>>> import numpy as np
>>> import numpy.linalg as la
>>> np.set_printoptions(precision=1, suppress=True, linewidth=120, sign=" ")
>>> tidy = lambda a: np.round(a, 1) + 0
>>> J = np.loadtxt("data.csv", delimiter=",")
>>> print(tidy(J))
[[ 0.9 -0.6  2.  -2.1 -0.3  0.  -0.1]
 [-0.6  0.6 -0.1 -1.   1.2 -0.9 -1.8]
 [ 2.  -0.1 -4.2  1.5  1.8  0.4 -4.6]
 [-2.1 -1.   1.5 -5.3  0.7  2.1 -1.1]
 [-0.3  1.2  1.8  0.7 -7.2  2.5 -1.8]
 [ 0.  -0.9  0.4  2.1  2.5  0.5  3.4]
 [-0.1 -1.8 -4.6 -1.1 -1.8  3.4  0.7]]
>>> print(np.allclose(J[:-1].T @ la.lstsq(J[:-1].T, J[-1])[0], J[-1]))
True
>>> print(la.lstsq(J[:-1].T, J[-1])[2])
6
>>> print(np.unique(J.round(6), axis=0).shape)
(7, 7)
>>> G = J.T @ J
>>> print((J @ J.T).shape)
(7, 7)
>>> print(tidy(la.eigvalsh(G)[::-1]))
[ 81.  64.  49.  36.   4.   4.   0.]
>>> print(tidy(la.svd(J, compute_uv=False) ** 2))
[ 81.  64.  49.  36.   4.   4.   0.]
>>> print(np.allclose(G, G.T))
True
>>> u = np.array([-5, 4])
>>> print(tidy(np.correlate(J[6], J[5], "full")))
[ -0.3  -6.2 -16.9 -10.8 -22.2  -2.7  -3.1   8.4   9.5   4.6  -2.6  -0.7   0. ]
>>> print(tidy(np.convolve(J[6], u)))
[  0.4   8.7  15.9 -12.9   4.7 -24.4  10.    2.9]
>>> print(np.argsort(-la.norm(J, axis=0).round(6), kind="stable")[:3])
[ 4  2  6]
>>> print(la.cond(J) > 100)
True
>>> Uu, sigma, Vh = la.svd(J)
>>> print(np.argmax(sigma[:-1] / (sigma[1:] + 1e-6)) + 1)
6
>>> print(tidy(sigma))
[ 9.  8.  7.  6.  2.  2.  0.]
>>> B = Uu[:, :6] @ np.diag(sigma[:6]) @ Vh[:6]
>>> print(tidy(la.norm(J - B, 2)), tidy(sigma[6]))
0.0 0.0
>>> M = np.load("mat.npy")
>>> print(M)
[[ -2.   -4.7  -4.1  11.5   5.5  -6.7]
 [  2.7   4.9   8.   -3.    1.1   5.1]
 [ -0.7   6.9   6.2 -10.9  -1.9   9.5]
 [ -0.9   2.    0.6  -2.4   0.4   2.4]
 [ -6.8  -2.9  -4.1   7.    8.   -1.4]
 [  3.1   3.6   5.3  -3.5  -0.8   3. ]
 [  5.6   0.2   5.3   0.4  -2.5  -1.2]
 [ -2.2  -7.1  -6.3  14.    4.6  -9.5]
 [-10.1  -1.7  -7.4   1.5   4.7   0.6]
 [  2.4   4.1   5.7  -8.   -2.7   5.7]
 [ -3.5   6.7   3.9 -13.8  -1.3  11.7]
 [  4.    4.5   6.2 -11.2  -5.    7.4]
 [  3.1  -2.8   1.4   9.2   0.   -6.9]
 [ -2.6   5.1   2.7 -10.8  -1.9   9. ]
 [ -5.2  -4.4  -6.3   9.5   5.7  -4.9]
 [ 10.1   2.4   8.3  -4.8  -7.5   0.2]
 [  0.6  -0.2  -1.3  -1.6  -1.9  -0.4]
 [  1.1   2.8   2.3  -5.9  -2.4   3.4]
 [  1.4   2.9   4.2  -6.5  -1.6   5.9]
 [ -5.6   0.5  -0.9   2.2   7.1   2.5]
 [  2.4   1.9   4.   -7.4  -2.1   5.2]
 [ -2.8   2.2  -0.5  -3.6  -0.8   2.5]
 [ -3.   -2.4  -4.7   7.2   2.2  -5.4]
 [  0.    0.5   1.    0.3   2.6   1.2]
 [ -1.6  -0.7  -1.8   2.7   1.2  -1.3]]
>>> B = np.array([[0, 0], [1, 1], [2, 2], [1, 3], [2, 0], [0, 1]])
>>> print(np.vstack([M, B.T]).shape)
(27, 6)
>>> print(la.matrix_rank(np.vstack([M, B.T])))
6
